$ python -q
>>> import numpy as np
>>> import numpy.linalg as la
>>> np.set_printoptions(suppress=True, linewidth=160)
>>> feats = np.loadtxt("x.csv", delimiter=",")
>>> feats
array([[ 28.,   2.,   1.,   3.],
       [  3.,  16.,   0.,   0.],
       [  2.,   0., -18.,   1.],
       [  1.,   3.,   3.,  21.]])
>>> x0 = np.array([-1, -2, 1, 3])
>>> rhs = feats @ x0
>>> beta, lr = np.zeros(4), 1 / la.norm(feats, 2) ** 2
>>> for i in range(4):
...     beta -= lr * feats.T @ (feats @ beta - rhs)
...     if i % 1 == 0: print(i, round(la.norm(feats @ beta - rhs), 2))
... 
0 40.47
1 24.51
2 16.01
3 11.0
>>> round(la.cond(feats), 2)
np.float64(1.9)
>>> beta.round(2)
array([-1.05, -1.37,  0.96,  2.7 ])
>>> x0 = np.array([0, -2, 2, -2])
>>> np.einsum("ij,j->i", feats, x0)
array([ -8., -32., -38., -42.])
>>> la.norm(feats @ x0) <= la.norm(feats, 2) * la.norm(x0) + 1e-9
np.True_
>>> th = np.radians(90)
>>> r_ = np.eye(4)
>>> r_[0, 0] = r_[1, 1] = np.cos(th)
>>> r_[0, 1], r_[1, 0] = -np.sin(th), np.sin(th)
>>> r_.round(2) + 0
array([[ 0., -1.,  0.,  0.],
       [ 1.,  0.,  0.,  0.],
       [ 0.,  0.,  1.,  0.],
       [ 0.,  0.,  0.,  1.]])
>>> A2 = feats @ r_.T
>>> np.abs(A2 - feats).max(axis=0)
array([30., 26.,  0.,  0.])
>>> round(la.det(r_), 2), np.trace(r_)
(np.float64(1.0), np.float64(2.0))
>>> np.round(la.svd(feats, compute_uv=False), 2), np.round(la.svd(A2, compute_uv=False), 2)
(array([29.22, 21.17, 17.7 , 15.38]), array([29.22, 21.17, 17.7 , 15.38]))
>>> np.allclose(la.norm(feats, axis=1), la.norm(A2, axis=1))
True
>>> r0 = np.array([0, 3])
>>> np.array([np.convolve(row, r0, "same") for row in feats])
array([[  0.,  84.,   6.,   3.],
       [  0.,   9.,  48.,   0.],
       [  0.,   6.,   0., -54.],
       [  0.,   3.,   9.,   9.]])
>>> A2 = np.array([[2]])
>>> Z = np.array([[1, 0, 6, 6, 9, 4, 4],
...     [3, 8, 7, 7, 9, 4, 0],
...     [3, 2, 4, 9, 4, 1, 4],
...     [5, 6, 3, 5, 7, 8, 7],
...     [8, 5, 4, 5, 1, 7, 9],
...     [9, 9, 4, 0, 3, 5, 9],
...     [9, 2, 8, 4, 9, 5, 4]])
>>> K = np.block([[A2, np.zeros((1, 7))], [np.zeros((7, 1)), Z]])
>>> K
array([[2., 0., 0., 0., 0., 0., 0., 0.],
       [0., 1., 0., 6., 6., 9., 4., 4.],
       [0., 3., 8., 7., 7., 9., 4., 0.],
       [0., 3., 2., 4., 9., 4., 1., 4.],
       [0., 5., 6., 3., 5., 7., 8., 7.],
       [0., 8., 5., 4., 5., 1., 7., 9.],
       [0., 9., 9., 4., 0., 3., 5., 9.],
       [0., 9., 2., 8., 4., 9., 5., 4.]])
>>> A2 = K / la.norm(K, axis=1, keepdims=True)
>>> cov = A2 @ A2.T
>>> np.round(la.norm(A2, axis=1), 2)
array([1., 1., 1., 1., 1., 1., 1., 1.])
>>> cov[2].round(2)
array([0.  , 0.82, 1.  , 0.8 , 0.82, 0.62, 0.62, 0.82])
>>> round(float(np.degrees(np.arccos(np.clip(cov[2, 4], -1, 1)))), 2)
35.37
>>> (np.abs(cov) > 0.9).astype(int)
array([[1, 0, 0, 0, 0, 0, 0, 0],
       [0, 1, 0, 0, 0, 0, 0, 0],
       [0, 0, 1, 0, 0, 0, 0, 0],
       [0, 0, 0, 1, 0, 0, 0, 0],
       [0, 0, 0, 0, 1, 0, 0, 0],
       [0, 0, 0, 0, 0, 1, 1, 0],
       [0, 0, 0, 0, 0, 1, 1, 0],
       [0, 0, 0, 0, 0, 0, 0, 1]])
>>> rng = np.random.default_rng(2659)
>>> lab = rng.permutation(8)
>>> A2 = K[:, lab] * rng.choice([-1, 1], 8)
>>> A2
array([[ 0., -2.,  0.,  0.,  0.,  0., -0., -0.],
       [ 1., -0.,  0.,  6.,  9.,  4., -4., -6.],
       [ 3., -0.,  8.,  7.,  9.,  4., -0., -7.],
       [ 3., -0.,  2.,  9.,  4.,  1., -4., -4.],
       [ 5., -0.,  6.,  5.,  7.,  8., -7., -3.],
       [ 8., -0.,  5.,  5.,  1.,  7., -9., -4.],
       [ 9., -0.,  9.,  0.,  3.,  5., -9., -4.],
       [ 9., -0.,  2.,  4.,  9.,  5., -4., -8.]])
>>> left, _, VT = la.svd(K.T @ A2)
>>> lab
array([1, 0, 2, 4, 5, 6, 7, 3])
>>> np.round(left @ VT, 2) + 0
array([[ 0., -1.,  0.,  0.,  0.,  0.,  0.,  0.],
       [ 1.,  0.,  0.,  0.,  0.,  0.,  0.,  0.],
       [ 0.,  0.,  1.,  0.,  0.,  0.,  0.,  0.],
       [ 0.,  0.,  0.,  0.,  0.,  0.,  0., -1.],
       [ 0.,  0.,  0.,  1.,  0.,  0.,  0.,  0.],
       [ 0.,  0.,  0.,  0.,  1.,  0.,  0.,  0.],
       [ 0.,  0.,  0.,  0.,  0.,  1.,  0.,  0.],
       [ 0.,  0.,  0.,  0.,  0.,  0., -1.,  0.]])
>>> np.round(la.lstsq(K, A2)[0], 2) + 0
array([[ 0., -1.,  0.,  0.,  0.,  0.,  0.,  0.],
       [ 1.,  0.,  0.,  0.,  0.,  0.,  0.,  0.],
       [ 0.,  0.,  1.,  0.,  0.,  0.,  0.,  0.],
       [ 0.,  0.,  0.,  0.,  0.,  0.,  0., -1.],
       [ 0.,  0.,  0.,  1.,  0.,  0.,  0.,  0.],
       [ 0.,  0.,  0.,  0.,  1.,  0.,  0.,  0.],
       [ 0.,  0.,  0.,  0.,  0.,  1.,  0.,  0.],
       [ 0.,  0.,  0.,  0.,  0.,  0., -1.,  0.]])
